>>> import numpy as np
>>> np.set_printoptions(suppress=True, linewidth=160)
>>> def tidy(a):
...     return np.round(a, 4) + 0
... 
>>> data, _ = np.linalg.qr(np.array([[-1.6, -1.0, 1.2, -0.5, -1.1, -0.1, -2.5, -1.4, 0.0],
...     [-1.7, -1.6, -0.1, 0.4, -1.1, -0.6, -0.7, -0.3, -0.9],
...     [0.1, -0.5, -1.6, -0.5, -0.2, -0.8, -0.3, -1.2, 0.8],
...     [0.5, 2.2, 0.1, 0.1, -1.0, -0.2, -1.2, 0.9, -0.3],
...     [-0.6, -0.3, -0.1, -0.6, 1.1, 0.1, 0.2, -0.5, -1.5],
...     [0.6, -0.7, 0.5, 1.3, -1.9, 0.3, 0.9, -0.5, 1.8],
...     [-0.2, -1.1, 1.5, 1.6, -1.5, 0.0, -1.4, 0.3, 1.2],
...     [-1.7, -0.9, 0.9, -2.0, -1.9, 1.0, 2.9, 1.0, 0.9],
...     [0.9, 1.5, -1.0, 0.4, 0.3, -0.3, 0.3, 0.1, -1.2]]))
>>> print(tidy(data))
[[-0.5017  0.1127  0.225  -0.0788 -0.0184  0.5158 -0.5766 -0.1139  0.2586]
 [-0.5331 -0.0858 -0.3286 -0.6696  0.0795 -0.2699  0.1123  0.2454 -0.0122]
 [ 0.0314 -0.2221 -0.642   0.0946  0.4174  0.5137  0.0724 -0.2239 -0.1871]
 [ 0.1568  0.6865  0.2116 -0.2817  0.3772  0.1938  0.0642  0.1359 -0.4215]
 [-0.1881  0.0709 -0.1281  0.0459 -0.39   -0.2143 -0.2761 -0.4472 -0.6833]
 [ 0.1881 -0.4533  0.235  -0.0797  0.5275 -0.286  -0.5342  0.0963 -0.2069]
 [-0.0627 -0.3587  0.5098 -0.3281  0.0563  0.1882  0.4542 -0.4974 -0.0867]
 [-0.5331  0.1819  0.0998  0.5099  0.4699 -0.3316  0.2153 -0.1823  0.0494]
 [ 0.2822  0.2951 -0.2071 -0.2847  0.1498 -0.2942 -0.177  -0.6069  0.448 ]]
>>> # orthonormal columns
>>> print(tidy(np.linalg.norm(data, axis=0)))
[1. 1. 1. 1. 1. 1. 1. 1. 1.]
>>> print(tidy(data[:, 3] @ data[:, 1]))
0.0
>>> print(tidy(np.linalg.pinv(data)))
[[-0.5017 -0.5331  0.0314  0.1568 -0.1881  0.1881 -0.0627 -0.5331  0.2822]
 [ 0.1127 -0.0858 -0.2221  0.6865  0.0709 -0.4533 -0.3587  0.1819  0.2951]
 [ 0.225  -0.3286 -0.642   0.2116 -0.1281  0.235   0.5098  0.0998 -0.2071]
 [-0.0788 -0.6696  0.0946 -0.2817  0.0459 -0.0797 -0.3281  0.5099 -0.2847]
 [-0.0184  0.0795  0.4174  0.3772 -0.39    0.5275  0.0563  0.4699  0.1498]
 [ 0.5158 -0.2699  0.5137  0.1938 -0.2143 -0.286   0.1882 -0.3316 -0.2942]
 [-0.5766  0.1123  0.0724  0.0642 -0.2761 -0.5342  0.4542  0.2153 -0.177 ]
 [-0.1139  0.2454 -0.2239  0.1359 -0.4472  0.0963 -0.4974 -0.1823 -0.6069]
 [ 0.2586 -0.0122 -0.1871 -0.4215 -0.6833 -0.2069 -0.0867  0.0494  0.448 ]]
>>> print(tidy(np.linalg.svd(data, compute_uv=False)))
[1. 1. 1. 1. 1. 1. 1. 1. 1.]
>>> w1 = np.array([[3, 0, 3, 3, 2, 2],
...     [0, 1, 3, 0, 2, 3],
...     [3, 0, 0, 3, 1, 3],
...     [1, 3, 2, 1, 1, 1],
...     [3, 1, 3, 3, 2, 3],
...     [3, 1, 1, 1, 2, 0],
...     [1, 0, 0, 2, 2, 2],
...     [3, 0, 1, 2, 3, 2],
...     [2, 0, 1, 1, 2, 1]])
>>> b = np.array([3, 4, 3, 5, 2, 4])
>>> act = np.maximum(data @ w1 + b, 0)
>>> print(tidy((act > 0).mean(axis=0)))
[0.7778 1.     1.     1.     0.8889 1.    ]
>>> print((act > 0).astype(int))
[[1 1 1 1 1 1]
 [0 1 1 1 1 1]
 [1 1 1 1 1 1]
 [1 1 1 1 1 1]
 [0 1 1 1 0 1]
 [1 1 1 1 1 1]
 [1 1 1 1 1 1]
 [1 1 1 1 1 1]
 [1 1 1 1 1 1]]
>>> W2 = np.array([[2, 2], [4, 7], [1, 7], [0, 9], [9, 1], [8, 8]])
>>> print((act @ W2).round(6).argmax(axis=1))
[1 1 1 1 1 1 1 1 1]
>>> print(w1 @ W2)
[[43 72]
 [49 54]
 [39 58]
 [33 55]
 [55 87]
 [29 31]
 [36 38]
 [50 50]
 [31 30]]
>>> u = np.array([2, -3, -3, 2, -2, 2, 0, -3, 0, 1, 1, -1, -3, 3])
>>> v = np.array([-1, -2, 0, 1])
>>> E = u[:, None] + v[None, :]
>>> print(E)
[[ 1  0  2  3]
 [-4 -5 -3 -2]
 [-4 -5 -3 -2]
 [ 1  0  2  3]
 [-3 -4 -2 -1]
 [ 1  0  2  3]
 [-1 -2  0  1]
 [-4 -5 -3 -2]
 [-1 -2  0  1]
 [ 0 -1  1  2]
 [ 0 -1  1  2]
 [-2 -3 -1  0]
 [-4 -5 -3 -2]
 [ 2  1  3  4]]
>>> Xc = E - E.mean(axis=0)
>>> left, sv, VT = np.linalg.svd(Xc, full_matrices=False)
>>> print((np.sign(left[:, 0]) == np.sign(left[0, 0])).astype(int))
[1 0 0 1 0 1 1 0 1 1 1 0 0 1]
>>> print(tidy(sv))
[15.8565  0.      0.      0.    ]
>>> print(np.abs(left[:, 0]).argmax())
13
>>> print(np.searchsorted(np.cumsum(sv ** 2) / (sv ** 2).sum(), 0.9) + 1)
1
>>> print(tidy(sv ** 2 / (sv ** 2).sum()))
[1. 0. 0. 0.]
>>> print(tidy(Xc.mean(axis=0)))
[0. 0. 0. 0.]
>>> print(np.abs(VT[0]).argmax())
0
>>> print([round(float(x), 4) for x in np.linalg.svd(E, compute_uv=False)[:3]])
[17.2243, 7.7022, 0.0]
>>> Xc = E - E.mean(axis=0)
>>> evecs = np.linalg.svd(Xc)[2][:2]
>>> M2 = Xc - Xc @ evecs.T @ evecs
>>> print(tidy((Xc @ evecs.T).std(axis=0)))
[4.2378 0.    ]
>>> print(tidy(np.linalg.norm(M2) / np.linalg.norm(Xc)))
0.0
>>> print(tidy(np.cov(Xc @ evecs.T, rowvar=False)))
[[19.3407  0.    ]
 [ 0.      0.    ]]
>>> u = np.array([0, 5, 4])
>>> print(np.cross(E[2, :3], E[0, :3]))
[-10   5   5]
>>> print(np.correlate(E[2], E[0], "full"))
[-12 -23 -19 -16  -9  -3  -2]
>>> print(np.convolve(E[2], u))
[  0 -20 -41 -35 -22  -8]
>>> print(np.array([np.convolve(row, u, "same") for row in E]))
[[  5   4  10  23]
 [-20 -41 -35 -22]
 [-20 -41 -35 -22]
 [  5   4  10  23]
 [-15 -32 -26 -13]
 [  5   4  10  23]
 [ -5 -14  -8   5]
 [-20 -41 -35 -22]
 [ -5 -14  -8   5]
 [  0  -5   1  14]
 [  0  -5   1  14]
 [-10 -23 -17  -4]
 [-20 -41 -35 -22]
 [ 10  13  19  32]]
>>> arr = np.loadtxt("a.csv", delimiter=",")
>>> print(arr)
[[0. 1. 1. 1. 0. 1. 0. 1. 1.]
 [1. 0. 1. 1. 0. 0. 0. 1. 1.]
 [1. 1. 0. 1. 0. 1. 0. 1. 1.]
 [1. 1. 1. 0. 0. 1. 0. 1. 1.]
 [0. 0. 0. 0. 0. 0. 1. 0. 0.]
 [1. 0. 1. 1. 0. 0. 0. 1. 1.]
 [0. 0. 0. 0. 1. 0. 0. 0. 0.]
 [1. 1. 1. 1. 0. 1. 0. 0. 0.]
 [1. 1. 1. 1. 0. 1. 0. 0. 0.]]
>>> ev, evecs = np.linalg.eigh(arr)
>>> print(np.unique(ev.round(6) + 0, return_counts=True)[1])
[1 1 3 2 1 1]
>>> print((ev > 1e-8).sum(), (ev < -1e-8).sum())
2 5
>>> print(tidy(evecs @ np.diag(ev) @ evecs.T))
[[0. 1. 1. 1. 0. 1. 0. 1. 1.]
 [1. 0. 1. 1. 0. 0. 0. 1. 1.]
 [1. 1. 0. 1. 0. 1. 0. 1. 1.]
 [1. 1. 1. 0. 0. 1. 0. 1. 1.]
 [0. 0. 0. 0. 0. 0. 1. 0. 0.]
 [1. 0. 1. 1. 0. 0. 0. 1. 1.]
 [0. 0. 0. 0. 1. 0. 0. 0. 0.]
 [1. 1. 1. 1. 0. 1. 0. 0. 0.]
 [1. 1. 1. 1. 0. 1. 0. 0. 0.]]
>>> print(tidy(evecs.T @ evecs))
[[1. 0. 0. 0. 0. 0. 0. 0. 0.]
 [0. 1. 0. 0. 0. 0. 0. 0. 0.]
 [0. 0. 1. 0. 0. 0. 0. 0. 0.]
 [0. 0. 0. 1. 0. 0. 0. 0. 0.]
 [0. 0. 0. 0. 1. 0. 0. 0. 0.]
 [0. 0. 0. 0. 0. 1. 0. 0. 0.]
 [0. 0. 0. 0. 0. 0. 1. 0. 0.]
 [0. 0. 0. 0. 0. 0. 0. 1. 0.]
 [0. 0. 0. 0. 0. 0. 0. 0. 1.]]
>>> print(tidy(ev.sum()), np.trace(arr))
0.0 0.0
>>> print(tidy(np.abs(evecs[:, -1])))
[0.4082 0.3536 0.4082 0.4082 0.     0.3536 0.     0.3536 0.3536]
>>> print(tidy(np.linalg.svd(arr, compute_uv=False)))
[5.4641 2.     1.4641 1.     1.     1.     1.     0.     0.    ]
>>> print(tidy(np.linalg.eigvalsh(arr + -1 * np.eye(9))))
[-3.     -2.4641 -2.     -2.     -2.     -1.     -1.      0.      4.4641]
>>> print(tidy(ev))
[-2.     -1.4641 -1.     -1.     -1.      0.      0.      1.      5.4641]
>>> print(np.abs(np.diag(np.linalg.qr(arr)[1])) > 1e-9)
[ True  True  True  True  True False  True  True False]
>>> print(np.allclose(arr[:-1].T @ np.linalg.lstsq(arr[:-1].T, arr[-1])[0], arr[-1]))
True
>>> print(tidy(np.trace(np.linalg.pinv(arr) @ arr)))
7.0
>>> print(tidy(arr @ np.linalg.pinv(arr) @ arr))
[[0. 1. 1. 1. 0. 1. 0. 1. 1.]
 [1. 0. 1. 1. 0. 0. 0. 1. 1.]
 [1. 1. 0. 1. 0. 1. 0. 1. 1.]
 [1. 1. 1. 0. 0. 1. 0. 1. 1.]
 [0. 0. 0. 0. 0. 0. 1. 0. 0.]
 [1. 0. 1. 1. 0. 0. 0. 1. 1.]
 [0. 0. 0. 0. 1. 0. 0. 0. 0.]
 [1. 1. 1. 1. 0. 1. 0. 0. 0.]
 [1. 1. 1. 1. 0. 1. 0. 0. 0.]]
>>> print(np.unique(arr.round(6), axis=0).shape)
(7, 9)
>>> left, sv, VT = np.linalg.svd(E)
>>> print(tidy(sv))
[17.2243  7.7022  0.      0.    ]
>>> print(np.argmax(sv[:-1] / (sv[1:] + 1e-6)) + 1)
2
>>> M2 = left[:, :2] @ np.diag(sv[:2]) @ VT[:2]
>>> print(tidy(M2))
[[ 1.  0.  2.  3.]
 [-4. -5. -3. -2.]
 [-4. -5. -3. -2.]
 [ 1.  0.  2.  3.]
 [-3. -4. -2. -1.]
 [ 1.  0.  2.  3.]
 [-1. -2.  0.  1.]
 [-4. -5. -3. -2.]
 [-1. -2.  0.  1.]
 [ 0. -1.  1.  2.]
 [ 0. -1.  1.  2.]
 [-2. -3. -1.  0.]
 [-4. -5. -3. -2.]
 [ 2.  1.  3.  4.]]
>>> print(tidy(np.abs(E - M2).max()))
0.0
>>> print(np.linalg.matrix_rank(E, rtol=0.05))
2
>>> mat = np.load("run13.npy")
>>> print(mat)
[[ 10.5762   6.6368   2.1054   8.6591  11.037    1.6471  11.8377   6.5734   6.5497   8.1028  15.378   11.2314   7.1551   9.3841]
 [ 13.7594   6.3858   1.7627  14.3719  13.0169   1.974   19.9626  11.9245   9.8683  11.2487  22.4175  14.4579   8.4222  10.614 ]
 [ -1.7297  -5.449   -2.0363   6.2154  -7.6611  -1.9091   3.7914   2.8319  -1.0415   0.3771  -0.772   -5.0581  -4.8871  -4.537 ]
 [-10.0292  -5.7397  -1.8846  -7.8792 -11.5203  -1.9588 -11.7423  -7.5609  -6.7076  -8.2117 -14.5388 -11.1061  -6.4773  -8.8098]]
>>> vec = np.array([-2, 2, 1, -1, 0, 1, 0, 0, -1])
>>> y = data @ vec
>>> print(tidy(y))
[ 1.7899  0.9778 -0.5428  2.1679  0.8131 -1.0473  0.5208  0.6389 -0.639 ]
>>> print(tidy(np.linalg.solve(data, -3 * y)))
[ 6. -6. -3.  3.  0. -3.  0.  0.  3.]
>>> print(tidy(np.linalg.norm(mat, 2) / np.linalg.norm(mat)))
0.9745
>>> print([round(float(x), 4) for x in np.linalg.svd(mat, compute_uv=False)[:3]])
[67.2062, 15.3456, 1.5135]
>>> print(np.argsort(-np.linalg.norm(mat, axis=0).round(6), kind="stable")[:3])
[10  6 11]
>>> print(mat.shape)
(4, 14)
>>> print(np.linalg.matrix_rank(mat))
4
>>> print(np.abs(mat).max())
22.4175
>>> print(np.unravel_index(np.abs(mat).argmax(), mat.shape))
(np.int64(1), np.int64(10))
>>> F = np.array([[83.0, 72.0, -45.0, 81.0, 27.0, -63.0, 9.0, 54.0],
...     [72.0, 66.0, -40.0, 72.0, 24.0, -56.0, 8.0, 48.0],
...     [-45.0, -40.0, 27.0, -45.0, -15.0, 35.0, -5.0, -30.0],
...     [81.0, 72.0, -45.0, 83.0, 27.0, -63.0, 9.0, 54.0],
...     [27.0, 24.0, -15.0, 27.0, 11.0, -21.0, 3.0, 18.0],
...     [-63.0, -56.0, 35.0, -63.0, -21.0, 51.0, -7.0, -42.0],
...     [9.0, 8.0, -5.0, 9.0, 3.0, -7.0, 3.0, 6.0],
...     [54.0, 48.0, -30.0, 54.0, 18.0, -42.0, 6.0, 38.0]])
>>> # equal to its transpose
>>> ev, evecs = np.linalg.eigh(F)
>>> print(np.unique(ev.round(6) + 0, return_counts=True)[1])
[7 1]
>>> print(tidy(evecs.T @ F @ evecs))
[[  2.   0.   0.   0.   0.   0.   0.   0.]
 [  0.   2.   0.   0.   0.   0.   0.   0.]
 [  0.   0.   2.   0.   0.   0.   0.   0.]
 [  0.   0.   0.   2.   0.   0.   0.   0.]
 [  0.   0.   0.   0.   2.   0.   0.   0.]
 [  0.   0.   0.   0.   0.   2.   0.   0.]
 [  0.   0.   0.   0.   0.   0.   2.   0.]
 [  0.   0.   0.   0.   0.   0.   0. 348.]]
>>> print(tidy(np.linalg.svd(F, compute_uv=False)))
[348.   2.   2.   2.   2.   2.   2.   2.]
>>> print((ev > 1e-8).sum(), (ev < -1e-8).sum())
8 0
>>> print(tidy(evecs @ np.diag(ev) @ evecs.T))
[[ 83.  72. -45.  81.  27. -63.   9.  54.]
 [ 72.  66. -40.  72.  24. -56.   8.  48.]
 [-45. -40.  27. -45. -15.  35.  -5. -30.]
 [ 81.  72. -45.  83.  27. -63.   9.  54.]
 [ 27.  24. -15.  27.  11. -21.   3.  18.]
 [-63. -56.  35. -63. -21.  51.  -7. -42.]
 [  9.   8.  -5.   9.   3.  -7.   3.   6.]
 [ 54.  48. -30.  54.  18. -42.   6.  38.]]
>>> print(tidy(ev))
[  2.   2.   2.   2.   2.   2.   2. 348.]
>>> print(tidy(evecs.T @ evecs))
[[1. 0. 0. 0. 0. 0. 0. 0.]
 [0. 1. 0. 0. 0. 0. 0. 0.]
 [0. 0. 1. 0. 0. 0. 0. 0.]
 [0. 0. 0. 1. 0. 0. 0. 0.]
 [0. 0. 0. 0. 1. 0. 0. 0.]
 [0. 0. 0. 0. 0. 1. 0. 0.]
 [0. 0. 0. 0. 0. 0. 1. 0.]
 [0. 0. 0. 0. 0. 0. 0. 1.]]
>>> print(tidy(np.linalg.eigvalsh(F + -2 * np.eye(8))))
[  0.   0.   0.   0.   0.   0.   0. 346.]
>>> L = np.linalg.cholesky(F)
>>> print(np.linalg.eigvalsh(F).min() > 0)
True
>>> print(tidy(L @ L.T))
[[ 83.  72. -45.  81.  27. -63.   9.  54.]
 [ 72.  66. -40.  72.  24. -56.   8.  48.]
 [-45. -40.  27. -45. -15.  35.  -5. -30.]
 [ 81.  72. -45.  83.  27. -63.   9.  54.]
 [ 27.  24. -15.  27.  11. -21.   3.  18.]
 [-63. -56.  35. -63. -21.  51.  -7. -42.]
 [  9.   8.  -5.   9.   3.  -7.   3.   6.]
 [ 54.  48. -30.  54.  18. -42.   6.  38.]]
